% python3 -q
>>> import numpy as np
>>> import numpy.linalg as la
>>> np.set_printoptions(precision=2, suppress=True, linewidth=140)
>>> J = np.array([[26, 7, -8, -24],
...     [7, 18, -23, 4],
...     [-8, -23, 34, -8],
...     [-24, 4, -8, 31]])
>>> round(float(la.norm(J[3] - J[1])), 2)
45.95
>>> round(la.norm(J, 2), 2)
np.float64(54.31)
>>> round(la.norm(J) ** 2 / la.norm(J, 2) ** 2, 2)
np.float64(1.94)
>>> basis = np.sign(np.array([[3, 7, 2], [5, 0, 3], [8, 4, 3]]))
>>> A2 = (np.tril(basis, -1) + np.eye(3)) @ (np.triu(basis, 1) + np.eye(3))
>>> evals = np.array([2, 1, 1])
>>> arr = np.rint(A2 * evals @ la.inv(A2)) + 0
>>> arr
array([[ 3., -1.,  0.],
       [ 2.,  0.,  0.],
       [ 2., -1.,  1.]])
>>> evals, V = la.eig(arr)
>>> np.prod(evals)
np.float64(2.0)
>>> np.sort(la.eigvals(la.inv(arr)))
array([0.5, 1. , 1. ])
>>> arr @ V[:, 0] - evals[0] * V[:, 0]
array([0., 0., 0.])
>>> (arr + arr.T) / 2
array([[ 3. ,  0.5,  1. ],
       [ 0.5,  0. , -0.5],
       [ 1. , -0.5,  1. ]])
>>> np.allclose(arr, arr.T)
False
>>> np.trace(arr)
np.float64(4.0)
>>> q, r_ = la.qr(J)
>>> np.allclose(r_.T @ r_, J.T @ J)
True
>>> round(float(abs(r_[0, 0])), 2), np.round(la.norm(J[:, 0]), 2)
(36.95, np.float64(36.95))
>>> q.shape, r_.shape
((4, 4), (4, 4))
>>> r_
array([[-36.95, -10.72,  12.15,  34.54],
       [  0.  , -28.34,  40.71, -20.54],
       [  0.  ,   0.  ,  -2.8 ,   1.2 ],
       [  0.  ,   0.  ,   0.  ,   0.85]])
>>> r0 = np.array([3, 2, 2])
>>> A2 = arr + np.outer(r0, np.eye(3)[0])
>>> la.matrix_rank(A2 - arr)
np.int64(1)
>>> round(la.det(A2) / la.det(arr), 2), round(float(1 + la.solve(arr, r0)[0]), 2)
(np.float64(2.0), 2.0)
>>> la.matrix_rank(la.inv(A2) - la.inv(arr), tol=1e-8)
np.int64(1)
>>> A2
array([[ 6., -1.,  0.],
       [ 4.,  0.,  0.],
       [ 4., -1.,  1.]])
>>> W0 = np.loadtxt("test12.csv", delimiter=",")
>>> W0
array([[-0.08, -2.75,  1.2 ],
       [ 1.68, -2.49,  0.02],
       [ 0.06, -0.8 , -2.89],
       [-0.01,  0.24,  2.99],
       [ 2.01,  2.17, -0.46],
       [-1.45, -0.7 , -2.53],
       [-2.03,  0.35, -2.18],
       [ 1.03, -1.79,  2.17],
       [ 1.66,  2.38, -0.77],
       [-1.  , -1.6 , -2.33]])
>>> cen = W0 - W0.mean(axis=0)
>>> U, s, Vt = la.svd(cen, full_matrices=False)
>>> s ** 2 / (s ** 2).sum()
array([0.51, 0.36, 0.12])
>>> la.matrix_rank(cen)
np.int64(3)
>>> Vt[0] * np.sign(Vt[0, np.abs(Vt[0]).argmax()])
array([ 0.36, -0.16,  0.92])
>>> np.round(cen.mean(axis=0), 2) + 0
array([0., 0., 0.])
>>> x0 = np.array([9, 6, 5])
>>> rhs = W0 @ x0
>>> la.solve(W0.T @ W0, W0.T @ rhs)
array([9., 6., 5.])
>>> rhs
array([-11.22,   0.28, -18.71,  16.3 ,  28.81, -29.9 , -27.07,   9.38,  25.37, -30.25])
>>> la.lstsq(W0, rhs)[0]
array([9., 6., 5.])
>>> rng = np.random.default_rng(615937)
>>> rhs = rhs + 0.02 * rng.normal(size=10)
>>> rhs
array([-11.22,   0.28, -18.73,  16.32,  28.8 , -29.89, -27.07,   9.39,  25.39, -30.22])
>>> coef, *_ = la.lstsq(W0, rhs)
>>> [round(float(la.norm(la.solve(W0.T @ W0 + lam * np.eye(3), W0.T @ rhs))), 2) for lam in (0, 1, 10, 100)]
[11.92, 11.52, 9.02, 3.07]
>>> M = np.load("sample12.npy")
>>> M
array([[ 0,  2,  0],
       [ 0,  0, -1],
       [ 0,  0,  0]])
>>> round(la.det(M[::-1]), 2)
np.float64(0.0)
>>> round(la.eigvals(M).sum().real, 2)
np.float64(0.0)
>>> np.kron(np.eye(2, dtype=int), M)
array([[ 0,  2,  0,  0,  0,  0],
       [ 0,  0, -1,  0,  0,  0],
       [ 0,  0,  0,  0,  0,  0],
       [ 0,  0,  0,  0,  2,  0],
       [ 0,  0,  0,  0,  0, -1],
       [ 0,  0,  0,  0,  0,  0]])
>>> P = np.triu(np.array([[-2, -1, 1], [3, 3, -1], [3, -3, 1]]), 1) + np.eye(3)
>>> A2 = P @ M @ la.inv(P)
>>> la.matrix_rank(A2)
np.int64(2)
>>> np.poly(A2)
array([1., 0., 0., 0.])
>>> np.round(la.det(A2), 2)
np.float64(0.0)
>>> (M - M.T) / 2
array([[ 0. ,  1. ,  0. ],
       [-1. ,  0. , -0.5],
       [ 0. ,  0.5,  0. ]])
>>> np.allclose(M @ M.T, M.T @ M)
False
>>> M @ M
array([[ 0,  0, -2],
       [ 0,  0,  0],
       [ 0,  0,  0]])
>>> np.round(np.abs(la.eigvals(M)).max(), 2)
np.float64(0.0)
>>> U, s, Vt = la.svd(M)
>>> V = Vt[:(s > 1e-8).sum()]
>>> x0 = M[0] + 2 * M[2] + rng.integers(2) * np.eye(3)[1]
>>> x0
array([0., 3., 0.])
>>> np.allclose(V.T @ V @ x0, x0)
True
>>> V.T @ V
array([[0., 0., 0.],
       [0., 1., 0.],
       [0., 0., 1.]])
>>> A = np.load("data.npy")
>>> A
array([[ 2.71, -0.96,  2.72],
       [-1.16,  0.42, -1.15],
       [ 0.8 , -0.25,  0.84],
       [-0.01,  0.04,  0.  ],
       [ 0.24, -0.13,  0.22],
       [ 0.65, -0.18,  0.59],
       [-0.24,  0.13, -0.27],
       [-3.51,  1.07, -3.39],
       [ 0.37, -0.11,  0.31],
       [-0.52,  0.28, -0.54],
       [ 5.87, -1.98,  5.89],
       [-2.68,  0.85, -2.65],
       [-1.41,  0.42, -1.46],
       [ 0.02,  0.07, -0.04],
       [ 3.27, -1.11,  3.27],
       [-1.2 ,  0.44, -1.22],
       [ 5.85, -2.  ,  5.83],
       [ 0.22,  0.02,  0.22],
       [ 5.24, -1.74,  5.26],
       [ 2.98, -1.05,  2.94],
       [ 3.47, -1.17,  3.44]])
>>> cen = A - A.mean(axis=0)
>>> U, s, Vt = la.svd(cen, full_matrices=False)
>>> np.searchsorted(np.cumsum(s ** 2) / (s ** 2).sum(), 0.9) + 1
np.int64(1)
>>> la.matrix_rank(cen)
np.int64(3)
>>> np.abs(Vt[-1])
array([0.65, 0.23, 0.73])
>>> q, _ = la.qr(np.array([[0.3, -0.2, -0.7, -0.3],
...     [-0.3, 0.0, 2.7, 1.6],
...     [-0.2, -0.6, 0.2, 0.3],
...     [0.7, 0.6, -0.7, 2.0]]))
>>> evals = np.array([-3, 0, -3, -1])
>>> feats = q @ np.diag(evals) @ q.T
>>> feats
array([[-1.04, -0.42,  0.47, -0.89],
       [-0.42, -2.69, -0.79,  0.09],
       [ 0.47, -0.79, -0.72,  0.11],
       [-0.89,  0.09,  0.11, -2.55]])
>>> # symmetric, so the eigenvalues are real
>>> evals, V = la.eigh(feats)
>>> x0 = np.array([0, 0, 1, -1])
>>> round(np.abs(feats).sum(axis=1).max(), 2), round(float(np.abs(evals).max()), 2)
(np.float64(3.99), 3.0)
>>> V * np.abs(evals) @ V.T
array([[ 1.04,  0.42, -0.47,  0.89],
       [ 0.42,  2.69,  0.79, -0.09],
       [-0.47,  0.79,  0.72, -0.11],
       [ 0.89, -0.09, -0.11,  2.55]])
>>> round(float(x0 @ feats @ x0 / (x0 @ x0)), 2), np.round(evals[0], 2), np.round(evals[-1], 2)
(-1.75, np.float64(-3.0), np.float64(0.0))
>>> la.eigvalsh(feats[1:, 1:])
array([-3.  , -2.52, -0.44])
>>> U, s, Vt = la.svd(feats)
>>> V = Vt[:(s > 1e-8).sum()]
>>> x0 = feats[3] + -1 * feats[0] + rng.integers(2) * np.eye(4)[2]
>>> x0
array([ 0.15,  0.51, -0.36, -1.66])
>>> np.allclose(V.T @ V @ x0, x0)
True
>>> round(float(la.norm(x0 - V.T @ V @ x0)), 2)
0.0
>>> rk = la.matrix_rank(M)
>>> rk
np.int64(2)
>>> ns = la.svd(M)[2][rk:].T
>>> np.allclose(M @ ns, 0)
True
>>> [int(la.matrix_rank(np.delete(M, i, axis=0))) for i in range(3)]
[1, 1, 2]
>>> [int(la.matrix_rank(M[:i])) for i in range(1, len(M) + 1)]
[1, 2, 2]
>>> rk = la.matrix_rank(feats)
>>> rk
np.int64(3)
>>> ns = la.svd(feats)[2][rk:].T
>>> [int(la.matrix_rank(feats[:, :j + 1])) for j in range(4)]
[1, 2, 3, 3]
>>> np.round(feats @ ns, 2) + 0
array([[0.],
       [0.],
       [0.],
       [0.]])
>>> ns.shape
(4, 1)
>>> [int(la.matrix_rank(np.delete(feats, i, axis=0))) for i in range(4)]
[3, 3, 3, 3]
